>>> import numpy as np
>>> np.set_printoptions(precision=3, suppress=True, linewidth=200, sign=" ")
>>> rd = lambda a: np.round(a, 3) + 0
>>> A = np.loadtxt("layer0.csv", delimiter=",")
>>> A
array([[ 0.205,  0.856, -0.791, -0.45 , -0.707,  0.565, -0.635],
       [-0.58 , -0.656, -0.442, -0.604,  0.09 , -1.376, -0.165],
       [-0.37 , -2.61 ,  0.721, -1.605, -0.052, -0.705, -2.843],
       [-0.001,  0.739,  0.244,  0.065, -0.213,  8.72 ,  0.463],
       [-0.157, -0.445,  0.384,  0.251, -1.67 ,  0.147, -0.024],
       [ 0.331, -0.596, -0.09 ,  0.958, -1.005,  1.1  , -0.116],
       [-0.26 , -0.416,  0.301, -2.941, -0.364,  1.73 , -1.248],
       [ 0.342,  0.149, -0.332,  1.959, -0.269, -6.09 ,  3.035],
       [ 0.087, -0.919, -0.826, -0.722, -0.061,  4.288,  1.286],
       [ 0.248, -2.174, -0.481,  0.302,  0.024,  2.688,  4.344],
       [-0.223, -0.29 , -0.185,  0.751,  0.651,  2.261, -1.457],
       [-0.005, -1.892,  0.744, -1.016, -0.478, -3.96 ,  1.827],
       [ 0.   , -3.02 , -0.304, -0.614, -0.246,  3.086,  0.95 ],
       [ 0.797, -0.117, -0.132,  1.014, -0.583,  1.367,  4.044],
       [-0.512, -0.98 , -0.423, -2.105,  0.107, -4.493, -0.143],
       [-0.215, -0.149,  0.123, -0.626, -0.199, -2.521, -1.736],
       [-0.08 , -2.236, -1.285, -0.485, -0.133,  1.865,  1.188],
       [ 0.602,  1.095,  0.455, -0.27 ,  0.121,  1.359,  0.236],
       [ 0.265, -2.784,  1.979, -0.995, -0.908,  0.8  ,  1.156],
       [-0.283, -1.249,  0.401,  1.289,  0.247, -2.088, -0.169],
       [ 0.174,  0.428,  0.055,  1.525,  0.75 ,  5.124,  0.147],
       [-0.121,  1.837,  0.295, -0.329, -0.067,  2.745,  2.622],
       [ 0.085,  0.485, -0.203,  0.99 ,  1.003,  2.204,  0.96 ],
       [ 0.066,  3.6  , -0.005, -0.225,  1.005, -2.7  ,  0.604],
       [ 0.31 , -0.48 ,  0.13 , -0.092, -0.358, -1.982, -3.247]])
>>> other = np.c_[A[:, :6] @ np.array([[1, 0, 2, 1, 2, 3],
...     [3, 0, 3, 2, 0, 0],
...     [2, 2, 0, 0, 1, 3],
...     [0, 2, 1, 3, 0, 2],
...     [3, 2, 1, 3, 1, 3],
...     [1, 3, 2, 0, 2, 1]]), np.array([8, 4, 9, 4, 7, 0, 0, -9, -6, -2, 8, -9, -4, 2, 4, 6, 8, -7, 0, 6, 1, 7, 9, -5, 7])]
>>> rd(other)
array([[ -0.365,  -2.201,   2.951,  -1.554,   0.042,  -4.214,   8.   ],
       [ -4.538,  -6.04 ,  -6.394,  -3.434,  -4.264,  -5.38 ,   4.   ],
       [ -7.619,  -3.987, -11.637, -10.561,  -1.481,  -3.018,   9.   ],
       [ 10.785,  26.352,  19.507,   1.033,  17.469,   8.94 ,   4.   ],
       [ -5.587,  -1.629,  -2.774,  -5.304,  -1.306,  -3.68 ,   7.   ],
       [ -3.552,   3.026,   1.027,  -1.002,   1.767,   0.724,   0.   ],
       [ -0.268,  -0.818,  -1.613, -11.007,   2.877,  -5.121,   0.   ],
       [ -6.772, -15.554,  -9.359,   5.71 , -12.097,  -2.949,  -9.   ],
       [ -0.217,   9.646,   5.21 ,  -4.1  ,   7.863,   0.444,  -6.   ],
       [ -4.476,   7.754,  -0.324,  -3.122,   5.415,   2.665,  -2.   ],
       [  2.751,   9.217,   4.608,   3.403,   4.542,   4.492,   8.   ],
       [ -9.587, -13.38 , -15.1  ,  -8.271,  -7.664,  -5.209,  -9.   ],
       [ -7.32 ,   6.93 ,  -3.748,  -8.62 ,   5.622,   0.208,  -4.   ],
       [ -0.2  ,   4.699,   4.408,   1.856,   3.613,   3.641,   2.   ],
       [ -8.47 , -18.321, -14.948,  -8.466, -10.326, -11.187,   4.   ],
       [ -3.534,  -8.967,  -6.744,  -2.988,  -5.548,  -4.646,   6.   ],
       [ -7.892,   1.789,  -3.756,  -6.406,   2.152,  -3.599,   8.   ],
       [  6.519,   4.689,   7.058,   2.345,   4.498,   4.353,  -7.   ],
       [ -6.053,   2.552,  -8.125, -11.012,   3.201,   2.818,   0.   ],
       [ -4.575,  -2.39 ,  -6.953,   1.827,  -4.094,   1.585,   6.   ],
       [  8.942,  20.032,  14.155,   7.855,  11.401,  11.111,   1.   ],
       [  8.524,   8.033,  10.363,   2.365,   5.476,   2.408,   7.   ],
       [  6.347,  10.192,   8.026,   7.034,   5.378,   6.839,   9.   ],
       [ 11.171,  -6.55 ,   6.312,   9.606,  -4.268,   0.048,  -5.   ],
       [ -3.926,  -6.586,  -5.234,  -2.   ,  -3.572,  -1.92 ,   7.   ]])
>>> rd(np.linalg.norm(other - A @ np.linalg.lstsq(A, other)[0], axis=0))
array([  0.   ,   0.   ,   0.   ,   0.   ,   0.   ,   0.   ,  24.743])
>>> np.linalg.matrix_rank(other)
np.int64(7)
>>> rd(np.linalg.lstsq(A, other[:, 0])[0])
array([ 1.,  3.,  2.,  0.,  3.,  1.,  0.])
>>> Xs = (A - A.mean(axis=0)) / A.std(axis=0)
>>> np.argwhere(np.abs(Xs) > 2)
array([[  3,   5],
       [  4,   4],
       [  6,   3],
       [  7,   5],
       [  9,   6],
       [ 13,   0],
       [ 16,   2],
       [ 18,   2],
       [ 23,   1],
       [ 24,   6]])
>>> c = np.linalg.lstsq(np.delete(Xs, 3, axis=1), Xs[:, 3])[0]
>>> np.abs(c).argmax()
np.int64(0)
>>> rd(c)
array([ 0.43 ,  0.097, -0.108,  0.183, -0.031,  0.139])
>>> z = A[:, 0] > np.median(A[:, 0])
>>> u = A[z].mean(axis=0) - A[~z].mean(axis=0)
>>> ((A - A.mean(axis=0)) @ u > 0).astype(int)
array([ 0,  0,  0,  1,  0,  1,  0,  1,  1,  1,  0,  0,  0,  1,  0,  0,  0,  1,  0,  0,  1,  1,  1,  1,  0])
>>> W0 = np.load("m.npy")
>>> W0
array([[ 0.18, -0.6 ,  0.27],
       [ 0.12, -0.4 ,  0.18],
       [-1.02,  3.4 , -1.53],
       [ 0.06, -0.2 ,  0.09],
       [ 0.9 , -3.  ,  1.35]])
>>> r = np.linalg.matrix_rank(W0)
>>> r
np.int64(1)
>>> ns = np.linalg.svd(W0)[2][r:].T
>>> ns.shape
(3, 2)
>>> [int(np.linalg.matrix_rank(W0[:i])) for i in range(1, len(W0) + 1)]
[1, 1, 1, 1, 1]
>>> rd(W0 @ ns)
array([[ 0.,  0.],
       [ 0.,  0.],
       [ 0.,  0.],
       [ 0.,  0.],
       [ 0.,  0.]])
>>> np.linalg.matrix_rank(W0.T @ W0), np.linalg.matrix_rank(W0 @ W0.T)
(np.int64(1), np.int64(1))
>>> np.allclose(W0 @ ns, 0)
True
>>> m1 = np.load("w.npy")
>>> m1
array([[  2,   0,   2,   1,   0],
       [  3,   3,   3,   2,   2],
       [  4,   5,   4,   5,   3],
       [  5,   7,   6,   6,   6],
       [  8,  10,   6,   7,   9],
       [  8,  11,   9,   9,  10],
       [ 11,  14,  11,  10,  10],
       [ 11,  17,  11,  13,  10],
       [ 13,  18,  13,  15,  12],
       [ 14,  19,  13,  17,  15],
       [ 17,  21,  13,  20,  16],
       [ 20,  22,  14,  23,  16],
       [ 21,  25,  15,  25,  18],
       [ 22,  27,  16,  27,  20],
       [ 24,  30,  17,  28,  23],
       [ 25,  33,  19,  29,  26],
       [ 28,  35,  22,  31,  26],
       [ 31,  37,  25,  32,  29],
       [ 32,  40,  27,  32,  30],
       [ 34,  41,  30,  34,  32],
       [ 36,  42,  31,  35,  35],
       [ 37,  42,  31,  37,  38],
       [ 40,  44,  33,  40,  41],
       [ 42,  44,  33,  43,  41],
       [ 45,  47,  33,  44,  44],
       [ 47,  47,  35,  44,  47],
       [ 50,  48,  38,  44,  50],
       [ 50,  48,  40,  45,  50],
       [ 51,  51,  41,  46,  53],
       [ 53,  53,  42,  47,  54],
       [ 54,  54,  44,  50,  54],
       [ 55,  54,  44,  51,  57],
       [ 55,  57,  46,  51,  59]])
>>> np.linalg.cond(m1) > 100
np.True_
>>> np.argsort(-np.linalg.norm(m1, axis=0).round(6), kind="stable")[:3]
array([ 1,  4,  0])
>>> np.linalg.matrix_rank(m1, rtol=0.1)
np.int64(1)
>>> Xs = m1 - m1.mean(axis=0)
>>> evecs = np.linalg.svd(Xs)[2][:1]
>>> other = Xs - Xs @ evecs.T @ evecs
>>> rd(np.diag(evecs.T @ evecs))
array([ 0.227,  0.212,  0.137,  0.181,  0.243])
>>> data = np.loadtxt("test11.csv", delimiter=",")
>>> data
array([[ 1.,  0.,  0.],
       [ 1.,  1.,  0.],
       [ 4.,  3.,  1.]])
>>> np.allclose(data @ data.T, data.T @ data)
False
>>> rd(np.linalg.matrix_power(data, 4))
array([[  1.,   0.,   0.],
       [  4.,   1.,   0.],
       [ 34.,  12.,   1.]])
>>> rd(np.abs(np.linalg.eigvals(data)).max())
np.float64(1.0)
>>> data @ data
array([[  1.,   0.,   0.],
       [  2.,   1.,   0.],
       [ 11.,   6.,   1.]])
>>> rd(np.linalg.det(data))
np.float64(1.0)
>>> rd(np.sort(np.abs(np.linalg.eigvals(data))))
array([ 1.,  1.,  1.])
>>> np.linalg.determinant(data)
Traceback (most recent call last):
  File "<python-input-45>", line 1, in <module>
    np.linalg.determinant(data)
    ^^^^^^^^^^^^^^^^^^^^^
AttributeError: module 'numpy.linalg' has no attribute 'determinant'
>>> np.trace(data)
np.float64(3.0)
>>> vec = np.array([2, 1, 1])
>>> y = data @ vec
>>> c, lr = np.zeros(3), 1 / np.linalg.norm(data, 2) ** 2
>>> for i in range(8):
...     c -= lr * data.T @ (data @ c - y)
...     if i % 2 == 0: print(i, round(np.linalg.norm(data @ c - y), 3))
... 
0 0.27
2 0.265
4 0.261
6 0.256
>>> rd(c)
array([ 1.876,  1.342,  0.431])
>>> rd(np.linalg.cond(data))
np.float64(18.093)
>>> vals, evecs = np.linalg.eig(data)
>>> rd(np.sort(np.linalg.eigvals(np.linalg.inv(data))))
array([ 1.,  1.,  1.])
>>> rd(np.sort(np.linalg.eigvals(data.T)))
array([ 1.,  1.,  1.])
>>> rd(np.sort(np.linalg.eigvals(data @ data)))
array([ 1.,  1.,  1.])
>>> np.prod(vals)
np.float64(1.0)
>>> data @ evecs[:, 0] - vals[0] * evecs[:, 0]
array([ 0.,  0.,  0.])
>>> vals
array([ 1.,  1.,  1.])
>>> feats = np.array([[6.0, 4.0, 4.0, 3.0, 5.0],
...     [4.0, 21.0, 16.0, 12.0, 20.0],
...     [4.0, 16.0, 21.0, 12.0, 20.0],
...     [3.0, 12.0, 12.0, 14.0, 15.0],
...     [5.0, 20.0, 20.0, 15.0, 30.0]])
>>> feats
array([[  6.,   4.,   4.,   3.,   5.],
       [  4.,  21.,  16.,  12.,  20.],
       [  4.,  16.,  21.,  12.,  20.],
       [  3.,  12.,  12.,  14.,  15.],
       [  5.,  20.,  20.,  15.,  30.]])
>>> other = feats / np.linalg.norm(feats, axis=1, keepdims=True)
>>> gram = other @ other.T
>>> rd(gram)
array([[ 1.   ,  0.86 ,  0.86 ,  0.854,  0.863],
       [ 0.86 ,  1.   ,  0.98 ,  0.973,  0.984],
       [ 0.86 ,  0.98 ,  1.   ,  0.973,  0.984],
       [ 0.854,  0.973,  0.973,  1.   ,  0.976],
       [ 0.863,  0.984,  0.984,  0.976,  1.   ]])
>>> rd(np.linalg.norm(other, axis=1))
array([ 1.,  1.,  1.,  1.,  1.])
>>> rd(gram[2])
array([ 0.86 ,  0.98 ,  1.   ,  0.973,  0.984])
